$ python -q
>>> import numpy as np
>>> from numpy import linalg as LA
>>> np.set_printoptions(precision=1, suppress=True, linewidth=200, legacy="1.25")
>>> rd = lambda a: np.round(a, 1) + 0
>>> m1 = np.load("data.npy")
>>> m1
array([[ 0.,  0., -1., -1.],
       [ 0.,  0.,  0.,  0.],
       [-1.,  0.,  0., -1.],
       [-1.,  0., -1.,  0.]])
>>> B = np.array([[-2, 0], [2, -2], [-1, 2], [0, 2]])
>>> np.einsum("ij,ij->i", m1, m1)
array([2., 0., 2., 2.])
>>> B.T @ m1.T
array([[ 1.,  0.,  2.,  3.],
       [-4.,  0., -2., -2.]])
>>> B @ m1
Traceback (most recent call last):
  File "<python-input-9>", line 1, in <module>
    B @ m1
    ~~^~~~
ValueError: matmul: Input operand 1 has a mismatch in its core dimension 0, with gufunc signature (n?,k),(k,m?)->(n?,m?) (size 4 is different from 2)
>>> print(LA.matrix_rank(np.vstack([m1, B.T])))
4
>>> np.einsum("ij->j", m1)
array([-2.,  0., -2., -2.])
>>> np.vstack([m1, B.T]).shape
(6, 4)
>>> np.einsum("ik,kj->ji", m1, B)
array([[ 1.,  0.,  2.,  3.],
       [-4.,  0., -2., -2.]])
>>> vals, evecs = LA.eigh(m1)
>>> vec = np.array([2, 2, 0, 1])
>>> rd(vec @ m1 @ vec / (vec @ vec)), vals[0], rd(vals[-1])
(-0.4, -2.0, 1.0)
>>> print(rd(LA.eigvalsh(m1[1:, 1:])))
[-1.  0.  1.]
>>> np.abs(m1).sum(axis=1).max(), np.abs(vals).max()
(2.0, 2.0)
>>> rd(evecs * np.maximum(vals, 0) @ evecs.T)
array([[ 0.7,  0. , -0.3, -0.3],
       [ 0. ,  0. ,  0. ,  0. ],
       [-0.3,  0. ,  0.7, -0.3],
       [-0.3,  0. , -0.3,  0.7]])
>>> vec @ m1 @ vec
-4.0
>>> rd(np.abs(LA.eigvals(m1)).max())
2.0
>>> print(np.allclose(m1, m1.T))
True
>>> np.allclose(m1 @ m1.T, m1.T @ m1)
True
>>> (m1 + m1.T) / 2
array([[ 0.,  0., -1., -1.],
       [ 0.,  0.,  0.,  0.],
       [-1.,  0.,  0., -1.],
       [-1.,  0., -1.,  0.]])
>>> rd(LA.norm(m1, "nuc"))
4.0
>>> rd(LA.norm(m1[2], 1)), rd(LA.norm(m1[2], np.inf))
(2.0, 1.0)
>>> rd(LA.norm(m1, axis=0))
array([1.4, 0. , 1.4, 1.4])
>>> m1[2] @ m1[0]
1.0
>>> data = np.array([[-8, -5, -2, 0, -6, -16, 4],
...     [-5, -12, -10, -4, -11, -4, 3],
...     [-2, -10, 10, 5, -2, -2, -11],
...     [0, -4, 5, 12, 8, -12, 1],
...     [-6, -11, -2, 8, -8, 6, -4],
...     [-16, -4, -2, -12, 6, -14, 1],
...     [4, 3, -11, 1, -4, 1, 14]])
>>> # equal to its transpose
>>> vals, evecs = LA.eigh(data)
>>> vec = np.array([-2, -2, 1, -1, 0, 0, -1])
>>> print(vec @ data @ vec)
-10
>>> (np.sign(evecs[:, -1].round(6)) == np.sign(evecs[0, -1].round(6))).astype(int)
array([1, 1, 0, 0, 0, 1, 1])
>>> rd(LA.eigvalsh(data[1:, 1:]))
array([-24.9, -22.4,   1.3,   3. ,  17. ,  27.9])
>>> np.abs(data).sum(axis=1).max(), rd(np.abs(vals).max())
(55, 32.8)
>>> vals, evecs = LA.eigvalsh(data)
Traceback (most recent call last):
  File "<python-input-37>", line 1, in <module>
    vals, evecs = LA.eigvalsh(data)
    ^^^^^^^^^^^
ValueError: too many values to unpack (expected 2)
>>> vals, evecs = LA.eigh(data)
>>> rd(LA.eigvalsh(data @ data))
array([   2.6,   28. ,   71.5,  357.5,  619.2,  783.8, 1075.3])
>>> rd(vals)
array([-32.8, -24.9,  -5.3,   1.6,   8.5,  18.9,  28. ])
>>> rd(LA.eigvalsh(data + 5 * np.eye(7)))
array([-27.8, -19.9,  -0.3,   6.6,  13.5,  23.9,  33. ])
>>> print(rd(np.abs(evecs[:, -1])))
[0.1 0.3 0.6 0.4 0.2 0.1 0.6]
>>> theta = np.radians(120)
>>> r_ = np.eye(7)
>>> r_[1, 1] = r_[3, 3] = np.cos(theta)
>>> r_[1, 3], r_[3, 1] = -np.sin(theta), np.sin(theta)
>>> print(rd(r_))
[[ 1.   0.   0.   0.   0.   0.   0. ]
 [ 0.  -0.5  0.  -0.9  0.   0.   0. ]
 [ 0.   0.   1.   0.   0.   0.   0. ]
 [ 0.   0.9  0.  -0.5  0.   0.   0. ]
 [ 0.   0.   0.   0.   1.   0.   0. ]
 [ 0.   0.   0.   0.   0.   1.   0. ]
 [ 0.   0.   0.   0.   0.   0.   1. ]]
>>> B = data @ r_.T
>>> print(rd(B))
[[ -8.    2.5  -2.   -4.3  -6.  -16.    4. ]
 [ -5.    9.5 -10.   -8.4 -11.   -4.    3. ]
 [ -2.    0.7  10.  -11.2  -2.   -2.  -11. ]
 [  0.   -8.4   5.   -9.5   8.  -12.    1. ]
 [ -6.   -1.4  -2.  -13.5  -8.    6.   -4. ]
 [-16.   12.4  -2.    2.5   6.  -14.    1. ]
 [  4.   -2.4 -11.    2.1  -4.    1.   14. ]]
>>> np.allclose(LA.norm(data, axis=1), LA.norm(B, axis=1))
True
>>> print(rd(LA.det(r_)), np.trace(r_))
1.0 4.0
>>> def softmax(z):
...     e = np.exp(z - z.max(axis=-1, keepdims=True))
...     return e / e.sum(axis=-1, keepdims=True)
... 
>>> rd(softmax(B[2] + 2))
array([0., 0., 1., 0., 0., 0., 0.])
>>> S = B @ B.T / np.sqrt(7)
>>> rd(softmax(S))
array([[1., 0., 0., 0., 0., 0., 0.],
       [0., 1., 0., 0., 0., 0., 0.],
       [0., 0., 1., 0., 0., 0., 0.],
       [0., 0., 0., 1., 0., 0., 0.],
       [0., 0., 0., 0., 1., 0., 0.],
       [0., 0., 0., 0., 0., 1., 0.],
       [0., 0., 0., 0., 0., 0., 1.]])
>>> rd(softmax(S + np.triu(np.full(S.shape, -np.inf), 1)))
array([[1., 0., 0., 0., 0., 0., 0.],
       [0., 1., 0., 0., 0., 0., 0.],
       [0., 0., 1., 0., 0., 0., 0.],
       [0., 0., 0., 1., 0., 0., 0.],
       [0., 0., 0., 0., 1., 0., 0.],
       [0., 0., 0., 0., 0., 1., 0.],
       [0., 0., 0., 0., 0., 0., 1.]])
>>> softmax(S).round(6).argmax(axis=1)
array([0, 1, 2, 3, 4, 5, 6])
>>> B = np.array([[-5, -2, 0, -1, -2, 1, -5, 0],
...     [1, -5, 3, 4, -1, 5, 5, 0],
...     [3, -4, 4, 4, -1, 2, 4, -5],
...     [-2, -2, -5, -2, -1, -2, 2, 0],
...     [-1, -5, 5, -3, -1, -2, 3, -5],
...     [3, 4, -5, 5, -4, 4, 5, 5],
...     [-2, -4, -5, -5, 3, 5, 5, -5],
...     [3, 2, 3, 3, -5, 3, -2, -2]])
>>> K = B + B.T
>>> K
array([[-10,  -1,   3,  -3,  -3,   4,  -7,   3],
       [ -1, -10,  -1,   2,  -6,   9,   1,   2],
       [  3,  -1,   8,  -1,   4,  -3,  -1,  -2],
       [ -3,   2,  -1,  -4,  -4,   3,  -3,   3],
       [ -3,  -6,   4,  -4,  -2,  -6,   6, -10],
       [  4,   9,  -3,   3,  -6,   8,  10,   8],
       [ -7,   1,  -1,  -3,   6,  10,  10,  -7],
       [  3,   2,  -2,   3, -10,   8,  -7,  -4]])
>>> theta = np.radians(62)
>>> r_ = np.eye(8)
>>> r_[5, 5] = r_[3, 3] = np.cos(theta)
>>> r_[5, 3], r_[3, 5] = -np.sin(theta), np.sin(theta)
>>> print(rd(r_))
[[ 1.   0.   0.   0.   0.   0.   0.   0. ]
 [ 0.   1.   0.   0.   0.   0.   0.   0. ]
 [ 0.   0.   1.   0.   0.   0.   0.   0. ]
 [ 0.   0.   0.   0.5  0.   0.9  0.   0. ]
 [ 0.   0.   0.   0.   1.   0.   0.   0. ]
 [ 0.   0.   0.  -0.9  0.   0.5  0.   0. ]
 [ 0.   0.   0.   0.   0.   0.   1.   0. ]
 [ 0.   0.   0.   0.   0.   0.   0.   1. ]]
>>> B = K @ r_.T
>>> rd(np.abs(B - K).max(axis=0))
array([ 0. ,  0. ,  0. , 10.4,  0. ,  6.9,  0. ,  0. ])
>>> np.allclose(LA.norm(K, axis=1), LA.norm(B, axis=1))
True
>>> np.allclose(K @ K.T, B @ B.T)
True
>>> rd(LA.det(r_)), rd(np.trace(r_))
(1.0, 6.9)
>>> rd(LA.svd(K, compute_uv=False)), rd(LA.svd(B, compute_uv=False))
(array([24.3, 20.4, 19.1, 14. , 10.9,  9.3,  7.5,  3. ]), array([24.3, 20.4, 19.1, 14. , 10.9,  9.3,  7.5,  3. ]))
>>> vec = np.array([8, -6, -9, 3, 2, 3, 8, 4])
>>> K @ np.eye(8)[2]
array([ 3., -1.,  8., -1.,  4., -3., -1., -2.])
>>> K @ np.ones(8)
array([-14.,  -4.,   7.,  -7., -21.,  33.,   9.,  -7.])
>>> (K @ vec).argmax()
5
>>> X = np.load("run8.npy")
>>> X
array([[ 1.,  0.,  0., -5., -2.],
       [ 0., -1.,  2., -1.,  1.],
       [ 0.,  1.,  0., -3.,  1.],
       [ 0.,  3., -1.,  0.,  3.],
       [ 0.,  2., -2., -3.,  2.]])
>>> print(rd(LA.det(X.T)))
-30.0
>>> np.einsum("ii->", X)
2.0
>>> np.einsum("ij,ji->", X, X)
-8.0
>>> rd(LA.eigvals(X))
array([ 1. +0.j , -2.5+0.j ,  1.2+3.1j,  1.2-3.1j,  1.1+0.j ])
>>> blk = np.stack([X, -2 * X, X[::-1]])
>>> np.einsum("bij,cij->bc", blk, blk)
array([[  88., -176.,   29.],
       [-176.,  352.,  -58.],
       [  29.,  -58.,   88.]])
>>> rd(LA.norm(blk, axis=(1, 2)))
array([ 9.4, 18.8,  9.4])
>>> blk.shape
(3, 5, 5)
>>> mat = np.loadtxt("dump.csv", delimiter=",")
>>> mat
array([[ 0.6,  0.9, -0.6,  1. ,  0.9, -0.5,  0.1],
       [-0.7, -1. ,  0.3, -1. , -1. , -0.8,  0.3],
       [ 0.6,  0.1,  0.2,  0.8,  0.5, -0.1, -0.1],
       [ 0.8, -0.6,  0.6,  0. , -0.7, -0.7,  0.4],
       [ 0.9,  0.7,  0.8,  0.6, -0.6, -0.6,  0.9],
       [ 0.9,  0.2,  0.3,  1. ,  0.8, -0.6,  0. ],
       [ 0.9,  0.7,  0.8,  0.6, -0.4, -0.4,  0.9],
       [ 0.8,  0. ,  1. , -0.9, -0.5,  1. ,  1. ],
       [-0.3, -1. , -0.7, -0.3, -0.4, -0.9, -1. ],
       [-1. ,  1. , -0.7,  0.8,  1. ,  1. ,  0.2],
       [ 0.7,  1. ,  0.2,  0. , -0.9, -0.9,  1. ],
       [-0.4,  1. , -0.9,  0.9, -0.1, -0.9,  0.9],
       [ 0.1, -0.7, -0.7,  0.7,  0.1, -0.9, -0.8],
       [ 0.3, -0.9, -0.2,  0.7,  0.6, -0.1, -0.9],
       [-0.9,  0.7, -0.7, -0.2,  0.7,  0.8, -0.5],
       [ 0.9,  0.8,  0.9,  0.3, -0.8, -0.6,  1. ],
       [ 0.8,  0.2,  0.1,  1. ,  0.8, -0.2, -0.2],
       [-0.3, -0.4,  0.8, -0.9, -0.2,  0.9,  0.3],
       [-0.7,  1. , -0.4, -0.7, -0.7, -0.1,  1. ],
       [ 0.6,  0.8,  0.1, -0.2, -0.9, -0.9,  0.9],
       [-1. ,  0.7, -0.9, -1. , -0.9, -0.2,  0.4],
       [-1. ,  0.6, -1. , -0.9, -0.8, -0.8, -0.3],
       [ 0.8, -1. ,  1. , -0.6,  0.8,  1. , -1. ],
       [ 0.8, -0.5,  1. ,  0.7,  1. ,  1. , -0.1]])
>>> Ac = mat - mat.mean(axis=0)
>>> U, sv, Vt = LA.svd(Ac, full_matrices=False)
>>> print(rd(np.abs(Vt[-1])))
[0.1 0.1 0.1 0.4 0.7 0.4 0.3]
>>> LA.matrix_rank(Ac)
7
>>> np.abs(Vt[0]).argmax()
4
>>> rd((sv ** 2).sum() ** 2 / (sv ** 4).sum())
4.0
>>> rd(Ac.mean(axis=0))
array([0., 0., 0., 0., 0., 0., 0.])
